% ipython --no-banner

In [1]: import numpy as np

In [2]: from numpy import linalg as LA

In [3]: np.set_printoptions(precision=4, suppress=True, linewidth=100, sign=" ")

In [4]: J = np.load("data.npy")

In [5]: print(J)
[[-3.  2.  0.]
 [ 2. -1.  2.]
 [ 0.  2.  3.]]

In [6]: print(np.unravel_index(np.abs(J).argmax(), J.shape))
(np.int64(0), np.int64(0))

In [7]: print(np.count_nonzero(J))
7

In [8]: evals, vecs = LA.eigh(J)

In [9]: print(round(evals.sum(), 4), np.trace(J))
-1.0 -1.0

In [10]: print(np.round(vecs @ np.diag(evals) @ vecs.T, 4) + 0)
[[-3.  2.  0.]
 [ 2. -1.  2.]
 [ 0.  2.  3.]]

In [11]: print(LA.eigvalsh(J + -1 * np.eye(3)))
[-5.3993 -1.5218  2.921 ]

In [12]: print(LA.eigvalsh(J @ J))
[  0.2722  15.3743  19.3535]

In [13]: u, r1 = J[1], J[2]

In [14]: print(u @ r1)
4.0

In [15]: print(u @ u)
9.0

In [16]: pr = (u @ r1) / (u @ u) * u

In [17]: print((r1 - pr) @ u)
0.0

In [18]: print(round(LA.norm(u + r1) ** 2 + LA.norm(u - r1) ** 2, 4))
44.0

In [19]: print(pr)
[ 0.8889 -0.4444  0.8889]

In [20]: print(r1 - pr)
[-0.8889  2.4444  2.1111]

In [21]: rng = np.random.default_rng(60)

In [22]: idx = rng.permutation(3)

In [23]: print(idx)
[ 2  0  1]

In [24]: B = J[idx][:, idx]

In [25]: print(B)
[[ 3.  0.  2.]
 [ 0. -3.  2.]
 [ 2.  2. -1.]]

In [26]: print(np.diag(B))
[ 3. -3. -1.]

In [27]: print(np.sort(np.abs(LA.eigvals(B))))
[ 0.5218  3.921   4.3993]

In [28]: print(np.trace(B))
-1.0

In [29]: O, Rm = LA.qr(B)

In [30]: print(O)
[[-0.8321 -0.2691 -0.4851]
 [-0.     -0.8745  0.4851]
 [-0.5547  0.4036  0.7276]]

In [31]: print(np.round(O @ Rm, 4) + 0)
[[ 3.  0.  2.]
 [ 0. -3.  2.]
 [ 2.  2. -1.]]

In [32]: print(Rm)
[[-3.6056 -1.1094 -1.1094]
 [ 0.      3.4306 -2.6907]
 [ 0.      0.     -0.7276]]

In [33]: print(np.allclose(Rm.T @ Rm, B.T @ B))
True

In [34]: K = np.loadtxt("test16.csv", delimiter=",")

In [35]: print(K)
[[ 0.  0. -1.  1.]
 [ 0. -1.  0.  0.]
 [-1.  0.  0. -1.]
 [ 1.  0. -1.  0.]]

In [36]: W1 = np.array([[1, 1, 3], [2, 3, 1], [2, 3, 3], [2, 1, 0]])

In [37]: c = np.array([-2, 2, -2])

In [38]: act = np.maximum(K @ W1 + c, 0)

In [39]: print(LA.matrix_rank(act))
0

In [40]: basis = np.array([[-3, -3], [-2, 2], [1, 0]])

In [41]: print((act @ basis).round(6).argmax(axis=1))
[ 0  0  0  0]

In [42]: print(W1 @ basis)
[[ -2  -1]
 [-11   0]
 [ -9   0]
 [ -8  -4]]

In [43]: evals, vecs = LA.eig(K)

In [44]: print(evals)
[-1.  2. -1. -1.]

In [45]: print(np.round(K @ vecs[:, 0] - evals[0] * vecs[:, 0], 4) + 0)
[ 0.  0.  0.  0.]

In [46]: print(round(float(np.prod(evals)), 4))
-2.0

In [47]: print(np.sort(LA.eigvals(LA.inv(K))))
[-1.  -1.  -1.   0.5]

In [48]: T = np.stack([K, -3 * K, K[::-1]])

In [49]: print(T.shape)
(3, 4, 4)

In [50]: print(LA.matrix_rank(T))
[ 4  4  4]

In [51]: print(np.einsum("bij,cij->bc", T, T))
[[  7. -21.   2.]
 [-21.  63.  -6.]
 [  2.  -6.   7.]]

In [52]: print(LA.norm(T, axis=(1, 2)))
[ 2.6458  7.9373  2.6458]

In [53]: print(T.sum(axis=0))
[[ 1.  0.  1. -2.]
 [-1.  2.  0. -1.]
 [ 2. -1.  0.  2.]
 [-2.  0.  1.  1.]]

In [54]: print(LA.matrix_rank(T.reshape(3, -1)))
2

In [55]: idx = rng.permutation(4)

In [56]: print(idx)
[ 2  0  1  3]

In [57]: B = K[idx][:, idx]

In [58]: print(B)
[[ 0. -1.  0. -1.]
 [-1.  0.  0.  1.]
 [ 0.  0. -1.  0.]
 [-1.  1.  0.  0.]]

In [59]: print(np.allclose(B, K))
False

In [60]: print(np.trace(B))
-1.0

In [61]: B = np.array([[0, -1], [3, 0]])

In [62]: basis = np.array([[1, 0, 3], [0, 3, 2], [3, 0, 0]])

In [63]: data = np.kron(B, basis)

In [64]: print(data)
[[ 0  0  0 -1  0 -3]
 [ 0  0  0  0 -3 -2]
 [ 0  0  0 -3  0  0]
 [ 3  0  9  0  0  0]
 [ 0  9  6  0  0  0]
 [ 9  0  0  0  0  0]]

In [65]: O, vecs = LA.qr(data[:, :3])[0], LA.qr(data[:, 3:])[0]

In [66]: sig = LA.svd(O.T @ vecs, compute_uv=False)

In [67]: print(sig.round(4) + 0)
[ 0.  0.  0.]

In [68]: print(np.degrees(np.arccos(sig.clip(0, 1))))
[ 90.  90.  90.]
